In [1]: import numpy as np

In [2]: from numpy import linalg as LA

In [3]: np.set_printoptions(suppress=True, linewidth=200)

In [4]: def tidy(a):
   ...:     return np.round(a, 2) + 0
   ...: 

In [5]: ang = np.deg2rad(102)

In [6]: A = np.eye(14)

In [7]: A[np.ix_([8, 11], [8, 11])] = [[np.cos(ang), -np.sin(ang)], [np.sin(ang), np.cos(ang)]]

In [8]: tidy(A)
Out[8]: 
array([[ 1.  ,  0.  ,  0.  ,  0.  ,  0.  ,  0.  ,  0.  ,  0.  ,  0.  ,  0.  ,  0.  ,  0.  ,  0.  ,  0.  ],
       [ 0.  ,  1.  ,  0.  ,  0.  ,  0.  ,  0.  ,  0.  ,  0.  ,  0.  ,  0.  ,  0.  ,  0.  ,  0.  ,  0.  ],
       [ 0.  ,  0.  ,  1.  ,  0.  ,  0.  ,  0.  ,  0.  ,  0.  ,  0.  ,  0.  ,  0.  ,  0.  ,  0.  ,  0.  ],
       [ 0.  ,  0.  ,  0.  ,  1.  ,  0.  ,  0.  ,  0.  ,  0.  ,  0.  ,  0.  ,  0.  ,  0.  ,  0.  ,  0.  ],
       [ 0.  ,  0.  ,  0.  ,  0.  ,  1.  ,  0.  ,  0.  ,  0.  ,  0.  ,  0.  ,  0.  ,  0.  ,  0.  ,  0.  ],
       [ 0.  ,  0.  ,  0.  ,  0.  ,  0.  ,  1.  ,  0.  ,  0.  ,  0.  ,  0.  ,  0.  ,  0.  ,  0.  ,  0.  ],
       [ 0.  ,  0.  ,  0.  ,  0.  ,  0.  ,  0.  ,  1.  ,  0.  ,  0.  ,  0.  ,  0.  ,  0.  ,  0.  ,  0.  ],
       [ 0.  ,  0.  ,  0.  ,  0.  ,  0.  ,  0.  ,  0.  ,  1.  ,  0.  ,  0.  ,  0.  ,  0.  ,  0.  ,  0.  ],
       [ 0.  ,  0.  ,  0.  ,  0.  ,  0.  ,  0.  ,  0.  ,  0.  , -0.21,  0.  ,  0.  , -0.98,  0.  ,  0.  ],
       [ 0.  ,  0.  ,  0.  ,  0.  ,  0.  ,  0.  ,  0.  ,  0.  ,  0.  ,  1.  ,  0.  ,  0.  ,  0.  ,  0.  ],
       [ 0.  ,  0.  ,  0.  ,  0.  ,  0.  ,  0.  ,  0.  ,  0.  ,  0.  ,  0.  ,  1.  ,  0.  ,  0.  ,  0.  ],
       [ 0.  ,  0.  ,  0.  ,  0.  ,  0.  ,  0.  ,  0.  ,  0.  ,  0.98,  0.  ,  0.  , -0.21,  0.  ,  0.  ],
       [ 0.  ,  0.  ,  0.  ,  0.  ,  0.  ,  0.  ,  0.  ,  0.  ,  0.  ,  0.  ,  0.  ,  0.  ,  1.  ,  0.  ],
       [ 0.  ,  0.  ,  0.  ,  0.  ,  0.  ,  0.  ,  0.  ,  0.  ,  0.  ,  0.  ,  0.  ,  0.  ,  0.  ,  1.  ]])

In [9]: Q, r_ = LA.qr(A)

In [10]: Q.shape, r_.shape
Out[10]: ((14, 14), (14, 14))

In [11]: np.trace(Q @ Q.T)
Out[11]: np.float64(14.0)

In [12]: abs(r_[0, 0]), tidy(LA.norm(A[:, 0]))
Out[12]: (np.float64(1.0), np.float64(1.0))
